$ python3 -q
>>> import numpy as np
>>> np.set_printoptions(suppress=True, linewidth=140)
>>> tidy = lambda a: np.round(a, 3) + 0
>>> F = np.load("arr.npy")
>>> F
array([[1, 0, 2],
       [0, 2, 1],
       [0, 0, 1]])
>>> Q, r_ = np.linalg.qr(F)
>>> abs(r_[0, 0]), tidy(np.linalg.norm(F[:, 0]))
(np.float64(1.0), np.float64(1.0))
>>> Q.shape, r_.shape
((3, 3), (3, 3))
>>> np.allclose(r_.T @ r_, F.T @ F)
True
>>> np.abs(np.diag(r_))
array([1., 2., 1.])
>>> rng = np.random.default_rng(258)
>>> M2 = F + rng.integers(-2, 3, (3, 2)) @ rng.integers(-2, 3, (2, 3))
>>> print(M2)
[[ 1  2  0]
 [-2 -6  9]
 [-2 -6  7]]
>>> M2 - F
array([[ 0,  2, -2],
       [-2, -8,  8],
       [-2, -6,  6]])
>>> np.abs(M2 - F).sum(axis=1)
array([ 4, 18, 14])
>>> tidy(np.linalg.svd(M2 - F, compute_uv=False))
array([14.682,  0.667,  0.   ])
>>> np.linalg.matrix_rank(M2 - F, tol=1e-8)
np.int64(2)
>>> F @ F
array([[1, 0, 4],
       [0, 4, 3],
       [0, 0, 1]])
>>> np.prod(np.diag(F)), tidy(np.linalg.det(F))
(np.int64(2), np.float64(2.0))
>>> np.linalg.matrix_rank(F - F[0, 0] * np.eye(3))
np.int64(2)
>>> J = np.loadtxt("test8.csv", delimiter=",")
>>> J
array([[-1. ,  1.4,  0.7],
       [ 1.7,  0. ,  0.5],
       [-0.5, -0.4, -1.4],
       [ 0.8,  0. , -1.8],
       [ 1.5,  0.7,  0. ],
       [-0.5,  1.9, -0.7],
       [ 1.8,  0.2, -0.1]])
>>> vec = np.array([6, 4, 1])
>>> target = J @ vec
>>> b, lr = np.zeros(3), 1 / np.linalg.norm(J, 2) ** 2
>>> for i in range(4):
...     b -= lr * J.T @ (J @ b - target)
...     if i % 1 == 0: print(i, round(np.linalg.norm(J @ b - target), 3))
... 
0 5.41
1 2.266
2 0.952
3 0.401
>>> print(tidy(b))
[5.97  3.843 0.975]
>>> proj = J @ np.linalg.solve(J.T @ J, J.T)
>>> tidy(np.trace(proj))
np.float64(3.0)
>>> tidy((np.eye(7) - proj) @ J)
array([[0., 0., 0.],
       [0., 0., 0.],
       [0., 0., 0.],
       [0., 0., 0.],
       [0., 0., 0.],
       [0., 0., 0.],
       [0., 0., 0.]])
>>> m1 = np.load("data.npy")
>>> m1
array([[-4,  3,  3],
       [ 0, 10, -2],
       [ 2,  3,  3]])
>>> evals, V = np.linalg.eig(m1)
>>> tidy(evals)
array([-4.827,  5.167,  8.66 ])
>>> tidy(np.sort(np.linalg.eigvals(np.linalg.inv(m1))))
array([-0.207,  0.115,  0.194])
>>> tidy(np.sort(np.linalg.eigvals(m1.T)))
array([-4.827,  5.167,  8.66 ])
>>> tidy(np.sort(np.linalg.eigvals(m1 @ m1)))
array([23.302, 26.696, 75.002])
>>> M2 = np.c_[J[:, :1] @ np.array([[1]]), np.array([2, 3, 1, 0, 2, 0, 1])]
>>> M2
array([[-1. ,  2. ],
       [ 1.7,  3. ],
       [-0.5,  1. ],
       [ 0.8,  0. ],
       [ 1.5,  2. ],
       [-0.5,  0. ],
       [ 1.8,  1. ]])
>>> tidy(np.linalg.lstsq(J, M2[:, 0])[0])
array([1., 0., 0.])
>>> M2 = np.array([[-1, -1], [-2, -1]])
>>> Z = np.kron(M2, m1)
>>> print(Z.shape)
(6, 6)
>>> print(tidy(np.linalg.norm(Z, 2)), tidy(np.linalg.norm(M2, 2) * np.linalg.norm(m1, 2)))
28.487 28.487
>>> proj = np.triu(np.array([[3, 3, 3], [3, 3, 3], [3, 1, 0]]), 1) + np.eye(3)
>>> M2 = proj @ m1 @ np.linalg.inv(proj)
>>> np.trace(M2), np.trace(m1)
(np.float64(9.0), np.int64(9))
>>> vec = np.array([-2, -2, -3])
>>> a = np.maximum(m1 @ vec, 0)
>>> print(a)
[0 0 0]
>>> np.maximum(m1 @ vec, 0) - np.maximum(-m1 @ vec, 0)
array([ -7, -14, -19])
>>> tidy(np.tanh(m1 @ vec))
array([-1., -1., -1.])
>>> m1.T @ a
array([0, 0, 0])
>>> arr = (rng.random((5, 5)) < 0.3) + np.eye(5)
>>> arr /= arr.sum(axis=1, keepdims=True)
>>> tidy(arr)
array([[1.   , 0.   , 0.   , 0.   , 0.   ],
       [0.25 , 0.25 , 0.25 , 0.25 , 0.   ],
       [0.   , 0.   , 0.667, 0.   , 0.333],
       [0.   , 0.   , 0.   , 1.   , 0.   ],
       [0.   , 0.   , 0.   , 0.333, 0.667]])
>>> # rows sum to 1
>>> z = rng.permutation(5)
>>> z
array([3, 4, 1, 0, 2])
>>> M2 = arr[z][:, z]
>>> tidy(np.sort(np.abs(np.linalg.eigvals(M2))))
array([0.25 , 0.667, 0.667, 1.   , 1.   ])
>>> tidy(M2)
array([[1.   , 0.   , 0.   , 0.   , 0.   ],
       [0.333, 0.667, 0.   , 0.   , 0.   ],
       [0.25 , 0.   , 0.25 , 0.25 , 0.25 ],
       [0.   , 0.   , 0.   , 1.   , 0.   ],
       [0.   , 0.333, 0.   , 0.   , 0.667]])
>>> tidy(np.diag(M2))
array([1.   , 0.667, 0.25 , 1.   , 0.667])
>>> np.allclose(M2, arr)
False
>>> vec = np.array([2, 2, 2, 3, 2])
>>> a = np.maximum(arr @ vec, 0)
>>> np.flatnonzero(a > 1e-9)
array([0, 1, 2, 3, 4])
>>> tidy(np.tanh(arr @ vec))
array([0.964, 0.978, 0.964, 0.995, 0.981])
>>> f = np.array([3, 4, 5, 0, 0]) + 0.5
>>> data = np.outer(f, f) / (f @ f)
>>> tidy(data)
array([[0.194, 0.249, 0.304, 0.028, 0.028],
       [0.249, 0.32 , 0.391, 0.036, 0.036],
       [0.304, 0.391, 0.478, 0.043, 0.043],
       [0.028, 0.036, 0.043, 0.004, 0.004],
       [0.028, 0.036, 0.043, 0.004, 0.004]])
>>> tidy(np.trace(data))
np.float64(1.0)
>>> tidy(np.linalg.det(data))
np.float64(0.0)
>>> np.allclose(data[:-1].T @ np.linalg.lstsq(data[:-1].T, data[-1])[0], data[-1])
True
>>> print(np.unique(data.round(6), axis=0).shape)
(4, 5)
>>> np.abs(np.diag(np.linalg.qr(data)[1])) > 1e-9
array([ True, False, False, False, False])
>>> tidy(data @ np.linalg.pinv(data) @ data)
array([[0.194, 0.249, 0.304, 0.028, 0.028],
       [0.249, 0.32 , 0.391, 0.036, 0.036],
       [0.304, 0.391, 0.478, 0.043, 0.043],
       [0.028, 0.036, 0.043, 0.004, 0.004],
       [0.028, 0.036, 0.043, 0.004, 0.004]])
>>> left, s, Vt = np.linalg.svd(data)
>>> tidy(s)
array([1., 0., 0., 0., 0.])
>>> M2 = left[:, :1] @ np.diag(s[:1]) @ Vt[:1]
>>> tidy(np.linalg.norm(data - M2, 2)), tidy(s[1])
(np.float64(0.0), np.float64(0.0))
>>> r = np.linalg.matrix_rank(data)
>>> r
np.int64(1)
>>> N = np.linalg.svd(data)[2][r:].T
>>> N.shape
(5, 4)
>>> vec = np.array([-1, 0, 2, 1, 1])
>>> a = np.maximum(data @ vec, 0)
>>> print(tidy(np.tanh(data @ vec)))
[0.438 0.54  0.629 0.067 0.067]
>>> tidy(np.maximum(data @ (3 * vec), 0))
array([1.411, 1.814, 2.217, 0.202, 0.202])
>>> np.flatnonzero(a > 1e-9)
array([0, 1, 2, 3, 4])
>>> tidy(data.T @ a)
array([0.47 , 0.605, 0.739, 0.067, 0.067])
>>> tidy(a)
array([0.47 , 0.605, 0.739, 0.067, 0.067])
>>> A = np.loadtxt("w.csv", delimiter=",")
>>> A
array([[ -6.,  -3.,  -9.,  -6.],
       [-18.,  -9., -27., -18.],
       [ 12.,   6.,  18.,  12.],
       [ -8.,  -4., -12.,  -8.],
       [  6.,   3.,   9.,   6.],
       [ 10.,   5.,  15.,  10.]])
>>> # column 3 repeats column 0
>>> left, s, Vt = np.linalg.svd(A)
>>> V = Vt[:(s > 1e-8).sum()]
>>> vec = A[4] + 4 * A[0] + rng.integers(2) * np.eye(4)[2]
>>> vec
array([-18.,  -9., -27., -18.])
>>> tidy(V.T @ V)
array([[0.222, 0.111, 0.333, 0.222],
       [0.111, 0.056, 0.167, 0.111],
       [0.333, 0.167, 0.5  , 0.333],
       [0.222, 0.111, 0.333, 0.222]])
>>> np.linalg.matrix_rank(np.vstack([A, vec]))
np.int64(1)
>>> K = np.loadtxt("layer13.csv", delimiter=",")
>>> K
array([[5., 4., 4., 4., 6., 3.],
       [3., 2., 2., 2., 4., 1.]])
>>> # columns 1 and 2 are equal
>>> M2 = K[0, 0] * K[1:] - np.outer(K[1:, 0], K[0])
>>> print(M2)
[[ 0. -2. -2. -2.  2. -4.]]
>>> print(np.flatnonzero(~M2.round(6).any(axis=1)))
[]
>>> np.linalg.matrix_rank(K, rtol=0.1)
np.int64(1)
>>> tidy(np.linalg.norm(K, 2) / np.linalg.norm(K))
np.float64(0.997)
>>> print([round(float(x), 3) for x in np.linalg.svd(K, compute_uv=False)[:3]])
[12.457, 0.908]
>>> W = np.array([[-2, -2, 1],
...     [3, -2, -2],
...     [0, 3, 2],
...     [2, 2, -2],
...     [1, 2, 0],
...     [3, 3, 1]])
>>> b = np.array([-4, 0, 2])
>>> hid = np.maximum(K @ W + b, 0)
>>> print((hid > 0).astype(int))
[[1 1 1]
 [1 1 1]]
>>> np.linalg.matrix_rank(hid)
np.int64(2)
>>> (hid > 0).mean(axis=0)
array([1., 1., 1.])
>>> Z = np.array([[-1, -1, -3], [3, -3, 0], [-2, -1, 3]])
>>> (hid @ Z).round(6).argmax(axis=1)
array([0, 0])
>>> left, s, Vt = np.linalg.svd(K, full_matrices=False)
>>> np.allclose(left * s @ Vt, K)
True
>>> tidy(np.abs(Vt[0]))
array([0.468, 0.359, 0.359, 0.359, 0.577, 0.249])
>>> tidy(left.T @ K @ Vt.T)
array([[12.457,  0.   ],
       [ 0.   ,  0.908]])
>>> left.shape, s.shape, Vt.shape
((2, 2), (2,), (2, 6))
>>> tidy(s)
array([12.457,  0.908])
>>> tidy(np.linalg.norm(K[1] - K[0]))
np.float64(4.899)
>>> print(tidy(np.linalg.norm(K, 1)), tidy(np.linalg.norm(K, np.inf)))
10.0 26.0
>>> tidy(np.linalg.norm(K, "nuc"))
np.float64(13.365)
>>> tidy(np.linalg.norm(K, 2))
np.float64(12.457)
>>> np.linalg.norm(K, axis=1).argmax()
np.int64(0)
>>> mat = np.loadtxt("m.csv", delimiter=",")
>>> print(mat)
[[ -6.   7.  -2.  -4.]
 [  4.   1.   2.   0.]
 [ 18. -14.   7.   8.]
 [  2.  -1.   1.   2.]]
>>> M2 = np.array([[0, 3], [5, 1], [5, 1], [3, 4]])
>>> np.vstack([mat, M2.T]).shape
(6, 4)
>>> np.einsum("ik,kj->ij", mat, M2)
array([[ 13., -29.],
       [ 15.,  15.],
       [-11.,  79.],
       [  6.,  14.]])
>>> print(np.linalg.matrix_rank(np.vstack([mat, M2.T])))
4
>>> np.einsum("ij->j", mat)
array([18., -7.,  8.,  6.])
>>> M2.T @ mat.T
array([[ 13.,  15., -11.,   6.],
       [-29.,  15.,  79.,  14.]])
>>> print(np.linalg.matrix_rank(mat, rtol=0.1))
2
>>> np.linalg.cond(mat) > 100
np.True_
>>> print(tidy(np.abs(np.linalg.svd(mat)[2][-1])))
[0.419 0.148 0.891 0.093]
>>> np.argsort(-np.linalg.norm(mat, axis=0).round(6), kind="stable")[:3]
array([0, 1, 3])
>>> print(tidy(np.linalg.norm(mat, 2) / np.linalg.norm(mat)))
0.988
>>> print(tidy(np.linalg.det(2 * mat)), tidy(np.linalg.det(mat)))
-192.0 -12.0
>>> tidy(np.linalg.eigvals(mat))
array([-2.,  1.,  3.,  2.])
>>> tidy(np.linalg.det(mat[::-1]))
np.float64(-12.0)
